$ python -q
>>> import numpy as np
>>> np.set_printoptions(suppress=True, linewidth=140)
>>> arr = np.array([[3.0, -2.0, 1.0, 0.0, 1.0, 0.0, 0.0],
...     [-4.0, 0.0, 0.0, 2.0, 0.0, 0.0, 2.0],
...     [0.0, 0.0, 4.0, -4.0, 0.0, -3.0, -3.0],
...     [0.0, 0.0, 4.0, 0.0, 0.0, -4.0, 2.0],
...     [0.0, 0.0, -4.0, -2.0, -5.0, 5.0, -4.0],
...     [0.0, 0.0, -5.0, -3.0, 4.0, 0.0, 2.0],
...     [0.0, 0.0, -2.0, 2.0, 2.0, 1.0, -3.0]])
>>> rng = np.random.default_rng(20)
>>> M2 = arr + rng.integers(-2, 3, (7, 5)) @ rng.integers(-2, 3, (5, 7))
>>> M2
array([[ -3.,  -1.,  -6.,   0.,  -3.,   4.,   3.],
       [  0.,  -5.,   2.,   2.,   3.,   6.,   3.],
       [ -1.,  -4.,   2.,  -2.,   1.,   8.,   2.],
       [ -3.,   6.,   3.,  -2.,  -2., -14.,  -1.],
       [ -3.,  -2.,  -1.,  -1.,  -1.,   7.,  -2.],
       [  1.,   3.,  -2.,   0.,   5.,  -1.,   3.],
       [ -2.,   1.,  -3.,  -3.,   4.,  -4.,  -5.]])
>>> np.linalg.matrix_rank(M2 - arr, tol=1e-8)
np.int64(5)
>>> np.round(np.linalg.svd(M2 - arr, compute_uv=False), 2) + 0
array([20.93, 12.83,  6.93,  6.34,  1.98,  0.  ,  0.  ])
>>> M2 - arr
array([[ -6.,   1.,  -7.,   0.,  -4.,   4.,   3.],
       [  4.,  -5.,   2.,   0.,   3.,   6.,   1.],
       [ -1.,  -4.,  -2.,   2.,   1.,  11.,   5.],
       [ -3.,   6.,  -1.,  -2.,  -2., -10.,  -3.],
       [ -3.,  -2.,   3.,   1.,   4.,   2.,   2.],
       [  1.,   3.,   3.,   3.,   1.,  -1.,   1.],
       [ -2.,   1.,  -1.,  -5.,   2.,  -5.,  -2.]])
>>> np.abs(M2 - arr).sum(axis=1)
array([25., 21., 26., 27., 17., 13., 18.])
>>> ang = np.radians(15)
>>> R = np.eye(7)
>>> R[4, 4] = R[2, 2] = np.cos(ang)
>>> R[4, 2], R[2, 4] = -np.sin(ang), np.sin(ang)
>>> R.round(2)
array([[ 1.  ,  0.  ,  0.  ,  0.  ,  0.  ,  0.  ,  0.  ],
       [ 0.  ,  1.  ,  0.  ,  0.  ,  0.  ,  0.  ,  0.  ],
       [ 0.  ,  0.  ,  0.97,  0.  ,  0.26,  0.  ,  0.  ],
       [ 0.  ,  0.  ,  0.  ,  1.  ,  0.  ,  0.  ,  0.  ],
       [ 0.  ,  0.  , -0.26,  0.  ,  0.97,  0.  ,  0.  ],
       [ 0.  ,  0.  ,  0.  ,  0.  ,  0.  ,  1.  ,  0.  ],
       [ 0.  ,  0.  ,  0.  ,  0.  ,  0.  ,  0.  ,  1.  ]])
>>> M2 = arr @ R.T
>>> np.round(np.linalg.svd(arr, compute_uv=False), 2), np.round(np.linalg.svd(M2, compute_uv=False), 2)
(array([11.22,  8.36,  6.77,  5.  ,  4.12,  1.62,  0.77]), array([11.22,  8.36,  6.77,  5.  ,  4.12,  1.62,  0.77]))
>>> np.round(np.linalg.det(R), 2), round(float(np.trace(R)), 2)
(np.float64(1.0), 6.93)
>>> E = np.load("data.npy")
>>> E.round(2) + 0
array([[-7.98, -2.85, 19.96,  8.85,  1.7 , -0.32,  4.39],
       [-7.74, -2.55, 18.71,  8.68,  1.66, -0.16,  4.02],
       [-7.58, -2.36, 17.87,  8.55,  1.64, -0.06,  3.78],
       [-5.48, -0.56,  8.66,  6.66,  1.28,  0.82,  1.18],
       [-5.41, -0.52,  8.41,  6.59,  1.27,  0.84,  1.11],
       [-5.23, -0.43,  7.77,  6.4 ,  1.24,  0.88,  0.94],
       [-3.21,  0.09,  2.19,  4.03,  0.84,  0.95, -0.39],
       [-1.78,  0.  ,  0.15,  2.16,  0.51,  0.63, -0.63],
       [-1.54, -0.03, -0.02,  1.86,  0.45,  0.56, -0.61],
       [-0.54, -0.09, -0.24,  0.59,  0.17,  0.19, -0.31],
       [ 0.76,  0.56,  0.73, -0.58, -0.28, -0.18,  0.62],
       [ 0.81,  0.62,  0.79, -0.6 , -0.3 , -0.18,  0.66],
       [ 1.37,  1.87,  1.54, -0.56, -0.56, -0.07,  1.26],
       [ 1.64,  3.  ,  1.87, -0.24, -0.72,  0.17,  1.58],
       [ 1.94,  5.29,  2.04,  0.68, -0.94,  0.78,  1.94],
       [ 1.95,  5.39,  2.03,  0.72, -0.95,  0.81,  1.95],
       [ 2.06,  6.91,  1.91,  1.43, -1.07,  1.29,  2.06],
       [ 2.14,  8.46,  1.65,  2.19, -1.17,  1.79,  2.11],
       [ 2.16,  8.88,  1.56,  2.4 , -1.19,  1.93,  2.11],
       [ 2.23, 11.59,  0.83,  3.8 , -1.34,  2.88,  2.07],
       [ 2.24, 16.9 , -1.16,  6.66, -1.58,  4.84,  1.72],
       [ 2.21, 19.94, -2.55,  8.34, -1.69,  6.  ,  1.41],
       [ 2.17, 22.41, -3.78,  9.72, -1.78,  6.97,  1.11],
       [ 2.13, 24.74, -5.01, 11.03, -1.85,  7.89,  0.8 ],
       [ 2.13, 24.85, -5.06, 11.09, -1.85,  7.93,  0.78],
       [ 2.07, 27.29, -6.42, 12.47, -1.92,  8.91,  0.42],
       [ 2.01, 29.46, -7.68, 13.69, -1.99,  9.78,  0.09]])
>>> cen = E - E.mean(axis=0)
>>> evecs = np.linalg.svd(cen)[2][:3]
>>> M2 = cen - cen @ evecs.T @ evecs
>>> np.round((cen @ evecs.T).std(axis=0), 2)
array([12.57,  5.93,  2.27])
>>> np.round(M2.std(axis=0), 2) + 0
array([0., 0., 0., 0., 0., 0., 0.])
